% python3 -q
>>> import numpy as np
>>> np.set_printoptions(suppress=True, linewidth=120)
>>> rd = lambda a: np.round(a, 1) + 0
>>> J = np.load("x.npy")
>>> J
array([[-1.5, -1.3, -0.5],
       [ 0.4, -0.2, -0.3],
       [-2.9, -1.5, -0.6],
       [-1.6, -0.9, -0.1],
       [ 4. ,  2.9,  1. ],
       [ 4.5,  2.9,  1.5],
       [-3. , -2. , -1.1],
       [ 4.5,  3.1,  1.5],
       [-1.7, -1.2, -0.5],
       [ 1.3,  0.7,  0.1],
       [ 0.4,  0.3,  0.1],
       [ 2. ,  1. ,  0.5],
       [-3.6, -2.2, -1.1],
       [ 2.9,  1.7,  0.8],
       [-1.3, -1.1, -0.9],
       [-1.4, -0.8, -0.9],
       [ 1.3,  0.9,  0. ],
       [ 3.4,  2. ,  0.6],
       [-4.5, -3.2, -1.3],
       [-3.2, -2.3, -0.9],
       [ 1.4,  0.9,  0.3],
       [ 4. ,  2.9,  1.2],
       [ 0.2,  0.3, -0.3],
       [ 1.7,  1.3,  0.7],
       [ 4.8,  3. ,  0.9]])
>>> other = np.c_[J[:, :1] @ np.array([[-1]]), np.array([1, -3, 3, 3, 3, 3, -3, 0, 1, -1, -1, -3, 1, 2, 1, -3, -2, 0, 3, -2, 2, -2, 3, 2, 2])]
>>> other
array([[ 1.5,  1. ],
       [-0.4, -3. ],
       [ 2.9,  3. ],
       [ 1.6,  3. ],
       [-4. ,  3. ],
       [-4.5,  3. ],
       [ 3. , -3. ],
       [-4.5,  0. ],
       [ 1.7,  1. ],
       [-1.3, -1. ],
       [-0.4, -1. ],
       [-2. , -3. ],
       [ 3.6,  1. ],
       [-2.9,  2. ],
       [ 1.3,  1. ],
       [ 1.4, -3. ],
       [-1.3, -2. ],
       [-3.4,  0. ],
       [ 4.5,  3. ],
       [ 3.2, -2. ],
       [-1.4,  2. ],
       [-4. , -2. ],
       [-0.2,  3. ],
       [-1.7,  2. ],
       [-4.8,  2. ]])
>>> rd(np.linalg.norm(other - J @ np.linalg.lstsq(J, other)[0], axis=0))
array([ 0. , 10.5])
>>> rd(np.linalg.lstsq(J, other[:, 0])[0])
array([-1.,  0.,  0.])
>>> np.linalg.norm(J, axis=1).argmax()
np.int64(24)
>>> rd(np.linalg.norm(J, "nuc"))
np.float64(19.6)
>>> rd(np.linalg.norm(J, axis=1))
array([2. , 0.5, 3.3, 1.8, 5. , 5.6, 3.8, 5.7, 2.1, 1.5, 0.5, 2.3, 4.4, 3.5, 1.9, 1.8, 1.6, 4. , 5.7, 4. , 1.7, 5.1,
       0.5, 2.3, 5.7])
>>> rd(np.linalg.norm(J[13] - J[1]))
np.float64(3.3)
>>> data = 2 * np.eye(4) + np.eye(4, k=1)
>>> data
array([[2., 1., 0., 0.],
       [0., 2., 1., 0.],
       [0., 0., 2., 1.],
       [0., 0., 0., 2.]])
>>> # triangular: eigenvalues sit on the diagonal
>>> data @ data
array([[4., 4., 1., 0.],
       [0., 4., 4., 1.],
       [0., 0., 4., 4.],
       [0., 0., 0., 4.]])
>>> np.linalg.matrix_rank(data - data[0, 0] * np.eye(4))
np.int64(3)
